$ ipython --no-banner

In [1]: import numpy as np

In [2]: from numpy import linalg as LA

In [3]: np.set_printoptions(suppress=True, linewidth=120)

In [4]: other = np.array([[2, 1], [0, 0], [3, 1]])

In [5]: data = np.tile(other, (2, 3))

In [6]: data
Out[6]: 
array([[2, 1, 2, 1, 2, 1],
       [0, 0, 0, 0, 0, 0],
       [3, 1, 3, 1, 3, 1],
       [2, 1, 2, 1, 2, 1],
       [0, 0, 0, 0, 0, 0],
       [3, 1, 3, 1, 3, 1]])

In [7]: # rows 0 and 3 are equal

In [8]: rank = LA.matrix_rank(data)

In [9]: rank
Out[9]: np.int64(2)

In [10]: null = LA.svd(data)[2][rank:].T

In [11]: [int(LA.matrix_rank(data[:i])) for i in range(1, len(data) + 1)]
Out[11]: [1, 1, 2, 2, 2, 2]

In [12]: [int(LA.matrix_rank(np.delete(data, i, axis=0))) for i in range(6)]
Out[12]: [2, 2, 2, 2, 2, 2]

In [13]: [int(LA.matrix_rank(data[:, :j + 1])) for j in range(6)]
Out[13]: [1, 2, 2, 2, 2, 2]

In [14]: mat = np.loadtxt("a.csv", delimiter=",")

In [15]: mat
Out[15]: 
array([[-0.7114,  0.1293, -0.0898,  0.4462],
       [ 0.5227, -0.7574, -0.6169, -0.2821],
       [-0.4053,  0.9562,  0.6963,  0.8005],
       [-0.9956, -0.5441,  0.3799, -0.4699],
       [ 0.3452,  0.8854,  0.7306,  0.2449],
       [-0.9855, -0.9603, -0.4382, -0.7616],
       [-0.8643, -0.7531, -0.2355, -0.4462],
       [ 0.9562,  0.4777, -0.2729,  0.4777],
       [-0.9946, -0.7211, -0.2355, -0.01  ],
       [-0.9785,  0.6911,  0.7616,  0.1489],
       [ 0.4382,  0.2449, -0.3714,  0.6044],
       [-0.7163, -0.9863, -0.8832, -0.6291],
       [ 0.6858,  0.1194, -0.598 ,  0.7014],
       [-0.4621,  0.7211,  0.9302, -0.7969],
       [-0.9899, -0.7163, -0.1096, -0.2449],
       [-0.0798, -0.585 , -0.6169,  0.226 ],
       [-0.5915,  0.9667,  0.8144,  0.7352],
       [-0.9316, -0.9989, -0.9595, -0.8538],
       [ 0.    ,  0.6231,  0.    ,  0.6805],
       [ 0.9997,  0.9776,  0.598 ,  0.5299],
       [ 0.978 ,  0.6231, -0.3095,  0.6231],
       [-0.2165, -0.3627,  0.    , -0.3627],
       [ 0.5511,  0.9498,  0.3885,  0.881 ]])

In [16]: C = mat[[7, 20]].astype(float)

In [17]: for _ in range(4):
    ...:     idx = LA.norm(mat[:, None] - C, axis=-1).argmin(axis=1)
    ...:     C = np.array([mat[idx == j].mean(axis=0) for j in range(2)])
    ...: 

In [18]: idx
Out[18]: array([0, 0, 1, 0, 1, 0, 0, 1, 0, 1, 1, 0, 1, 1, 0, 0, 1, 0, 1, 1, 1, 0, 1])

In [19]: np.abs(C[1] - C[0]).argmax()
Out[19]: np.int64(1)

In [20]: np.round(C[1] - C[0], 4)
Out[20]: array([0.8427, 1.346 , 0.6266, 0.7772])

In [21]: C.round(4)
Out[21]: 
array([[-0.633 , -0.6596, -0.3459, -0.308 ],
       [ 0.2097,  0.6863,  0.2806,  0.4692]])
